% ipython --no-banner

In [1]: import numpy as np

In [2]: np.set_printoptions(precision=2, suppress=True, linewidth=100, floatmode="fixed")

In [3]: other = np.array([[-2, 0], [1, -5], [-1, -3], [-4, 3], [-5, 1]])

In [4]: Z = np.array([[2, 2, 4], [-3, 0, -3]])

In [5]: m1 = other @ Z

In [6]: m1
Out[6]: 
array([[ -4,  -4,  -8],
       [ 17,   2,  19],
       [  7,  -2,   5],
       [-17,  -8, -25],
       [-13, -10, -23]])

In [7]: # null space of dimension 1

In [8]: other = np.array([[3, 1, 2], [2, 1, 3]])

In [9]: Z = np.kron(other, m1)

In [10]: Z.shape
Out[10]: (10, 9)

In [11]: Z
Out[11]: 
array([[-12, -12, -24,  -4,  -4,  -8,  -8,  -8, -16],
       [ 51,   6,  57,  17,   2,  19,  34,   4,  38],
       [ 21,  -6,  15,   7,  -2,   5,  14,  -4,  10],
       [-51, -24, -75, -17,  -8, -25, -34, -16, -50],
       [-39, -30, -69, -13, -10, -23, -26, -20, -46],
       [ -8,  -8, -16,  -4,  -4,  -8, -12, -12, -24],
       [ 34,   4,  38,  17,   2,  19,  51,   6,  57],
       [ 14,  -4,  10,   7,  -2,   5,  21,  -6,  15],
       [-34, -16, -50, -17,  -8, -25, -51, -24, -75],
       [-26, -20, -46, -13, -10, -23, -39, -30, -69]])

In [12]: Uu, sv, vt = np.linalg.svd(Z)

In [13]: np.argmax(sv[:-1] / (sv[1:] + 1e-6)) + 1
Out[13]: np.int64(4)

In [14]: sv.round(2) + 0
Out[14]: array([261.42,  50.31,  44.35,   8.53,   0.00,   0.00,   0.00,   0.00,   0.00])

In [15]: other = Uu[:, :4] @ np.diag(sv[:4]) @ vt[:4]

In [16]: round(np.linalg.norm(Z - other, 2), 2), round(float(sv[4]), 2)
Out[16]: (np.float64(0.0), 0.0)

In [17]: np.linalg.norm(m1, axis=1).argmax()
Out[17]: np.int64(3)

In [18]: m1[3] @ m1[2]
Out[18]: np.int64(-228)

In [19]: round(np.linalg.norm(m1) ** 2 / np.linalg.norm(m1, 2) ** 2, 2)
Out[19]: np.float64(1.03)

In [20]: np.linalg.norm(m1, axis=0)
Out[20]: array([28.50, 13.71, 40.05])

In [21]: round(np.linalg.norm(m1[3], 1), 2), round(float(np.linalg.norm(m1[3], np.inf)), 2)
Out[21]: (np.float64(50.0), 25.0)

In [22]: np.linalg.norm(m1, axis=1)
Out[22]: array([ 9.80, 25.57,  8.83, 31.27, 28.25])

In [23]: M = np.diag(np.array([-2, 1, 0, 2, 2]))

In [24]: M
Out[24]: 
array([[-2,  0,  0,  0,  0],
       [ 0,  1,  0,  0,  0],
       [ 0,  0,  0,  0,  0],
       [ 0,  0,  0,  2,  0],
       [ 0,  0,  0,  0,  2]])

In [25]: # symmetric, so the eigenvalues are real

In [26]: np.einsum("ii->", M)
Out[26]: np.int64(3)

In [27]: np.kron(np.eye(2, dtype=int), M)
Out[27]: 
array([[-2,  0,  0,  0,  0,  0,  0,  0,  0,  0],
       [ 0,  1,  0,  0,  0,  0,  0,  0,  0,  0],
       [ 0,  0,  0,  0,  0,  0,  0,  0,  0,  0],
       [ 0,  0,  0,  2,  0,  0,  0,  0,  0,  0],
       [ 0,  0,  0,  0,  2,  0,  0,  0,  0,  0],
       [ 0,  0,  0,  0,  0, -2,  0,  0,  0,  0],
       [ 0,  0,  0,  0,  0,  0,  1,  0,  0,  0],
       [ 0,  0,  0,  0,  0,  0,  0,  0,  0,  0],
       [ 0,  0,  0,  0,  0,  0,  0,  0,  2,  0],
       [ 0,  0,  0,  0,  0,  0,  0,  0,  0,  2]])

In [28]: np.einsum("ij,ji->", M, M)
Out[28]: np.int64(13)
